$ python -q
>>> import numpy as np
>>> np.set_printoptions(precision=3, suppress=True, linewidth=120, legacy="1.25")
>>> rd = lambda a: np.round(a, 3) + 0
>>> arr = np.load("dump.npy")
>>> arr
array([[2, 1, 1, 0, 2, 3, 0],
       [2, 3, 0, 2, 1, 3, 3],
       [3, 1, 1, 1, 3, 2, 1],
       [1, 0, 3, 2, 3, 1, 2],
       [3, 2, 0, 3, 1, 2, 0],
       [1, 1, 0, 3, 2, 2, 0],
       [2, 3, 2, 1, 0, 3, 1]])
>>> u = np.array([2, 0, -5, 1, -2, 0, -3])
>>> A2 = arr + np.outer(u, np.eye(7)[0])
>>> np.linalg.matrix_rank(A2 - arr)
1
>>> np.linalg.matrix_rank(np.linalg.inv(A2) - np.linalg.inv(arr), tol=1e-8)
1
>>> def softmax(z):
...     e = np.exp(z - z.max(axis=-1, keepdims=True))
...     return e / e.sum(axis=-1, keepdims=True)
... 
>>> rd(softmax(arr).sum(axis=1))
array([1., 1., 1., 1., 1., 1., 1.])
>>> rd(softmax(arr[1]))
array([0.094, 0.255, 0.013, 0.094, 0.035, 0.255, 0.255])
>>> att = arr @ arr.T / np.sqrt(7)
>>> rd(softmax(att)[1] @ arr)
array([2.019, 2.963, 0.074, 1.976, 0.987, 2.975, 2.87 ])
>>> blk = np.stack([arr, -3 * arr, arr[::-1]])
>>> rd(np.linalg.det(blk))
array([  -376., 822312.,    376.])
>>> rd(np.linalg.norm(blk, axis=(1, 2)))
array([13.528, 40.583, 13.528])
>>> blk.sum(axis=0)
array([[-2,  1,  0,  1, -4, -3,  1],
       [-3, -5,  0, -1,  0, -4, -6],
       [-3,  0, -2,  1, -5, -2, -2],
       [-1,  0, -3, -2, -3, -1, -2],
       [-3, -3,  1, -5,  1, -2,  1],
       [ 0,  1,  0, -4, -3, -1,  3],
       [-2, -5, -3, -2,  2, -3, -2]])
